>>> import numpy as np
>>> np.set_printoptions(precision=3, suppress=True, linewidth=120, legacy="1.25")
>>> B = np.array([[2, 5, 5, 2, 4, 3, 1, 2, 1, 4, 3],
...     [4, 1, 2, 4, 2, 4, 2, 5, 4, 1, 4],
...     [5, 5, 5, 2, 3, 1, 3, 0, 3, 3, 2],
...     [5, 4, 5, 5, 5, 2, 3, 2, 2, 3, 5],
...     [1, 4, 2, 4, 5, 0, 3, 1, 1, 5, 5],
...     [5, 4, 4, 2, 3, 5, 2, 2, 5, 0, 0],
...     [3, 1, 3, 5, 5, 3, 5, 1, 2, 2, 3],
...     [3, 0, 1, 4, 3, 5, 0, 2, 3, 5, 1],
...     [5, 4, 3, 1, 5, 3, 0, 1, 5, 0, 5],
...     [1, 2, 5, 4, 2, 1, 2, 4, 4, 3, 1],
...     [0, 0, 4, 1, 1, 4, 3, 2, 3, 0, 5]])
>>> B[-1] = B[0]
>>> arr = B + 0.1 * np.eye(11)
>>> print(arr)
[[2.1 5.  5.  2.  4.  3.  1.  2.  1.  4.  3. ]
 [4.  1.1 2.  4.  2.  4.  2.  5.  4.  1.  4. ]
 [5.  5.  5.1 2.  3.  1.  3.  0.  3.  3.  2. ]
 [5.  4.  5.  5.1 5.  2.  3.  2.  2.  3.  5. ]
 [1.  4.  2.  4.  5.1 0.  3.  1.  1.  5.  5. ]
 [5.  4.  4.  2.  3.  5.1 2.  2.  5.  0.  0. ]
 [3.  1.  3.  5.  5.  3.  5.1 1.  2.  2.  3. ]
 [3.  0.  1.  4.  3.  5.  0.  2.1 3.  5.  1. ]
 [5.  4.  3.  1.  5.  3.  0.  1.  5.1 0.  5. ]
 [1.  2.  5.  4.  2.  1.  2.  4.  4.  3.1 1. ]
 [2.  5.  5.  2.  4.  3.  1.  2.  1.  4.  3.1]]
>>> B = np.array([[0, 3],
...     [2, 1],
...     [-3, 0],
...     [2, 0],
...     [-2, -3],
...     [-2, -1],
...     [3, 3],
...     [3, -2],
...     [-1, 3],
...     [-1, -1],
...     [2, -1]])
>>> print(np.linalg.matrix_rank(arr @ B))
2
>>> print(np.vstack([arr, B.T]).shape)
(13, 11)
>>> print(np.linalg.matrix_rank(np.vstack([arr, B.T])))
11
>>> theta = np.radians(36)
>>> r_ = np.eye(11)
>>> r_[5, 5] = r_[8, 8] = np.cos(theta)
>>> r_[5, 8], r_[8, 5] = -np.sin(theta), np.sin(theta)
>>> print(r_)
[[ 1.     0.     0.     0.     0.     0.     0.     0.     0.     0.     0.   ]
 [ 0.     1.     0.     0.     0.     0.     0.     0.     0.     0.     0.   ]
 [ 0.     0.     1.     0.     0.     0.     0.     0.     0.     0.     0.   ]
 [ 0.     0.     0.     1.     0.     0.     0.     0.     0.     0.     0.   ]
 [ 0.     0.     0.     0.     1.     0.     0.     0.     0.     0.     0.   ]
 [ 0.     0.     0.     0.     0.     0.809  0.     0.    -0.588  0.     0.   ]
 [ 0.     0.     0.     0.     0.     0.     1.     0.     0.     0.     0.   ]
 [ 0.     0.     0.     0.     0.     0.     0.     1.     0.     0.     0.   ]
 [ 0.     0.     0.     0.     0.     0.588  0.     0.     0.809  0.     0.   ]
 [ 0.     0.     0.     0.     0.     0.     0.     0.     0.     1.     0.   ]
 [ 0.     0.     0.     0.     0.     0.     0.     0.     0.     0.     1.   ]]
>>> B = arr @ r_.T
>>> print(np.allclose(arr @ arr.T, B @ B.T))
True
>>> print(np.allclose(np.linalg.norm(arr, axis=1), np.linalg.norm(B, axis=1)))
True
>>> print(round(np.linalg.det(r_), 3), round(np.trace(r_), 3))
1.0 10.618
>>> print(np.abs(B - arr).max(axis=0))
[0.    0.    0.    0.    0.    3.913 0.    0.    2.366 0.    0.   ]
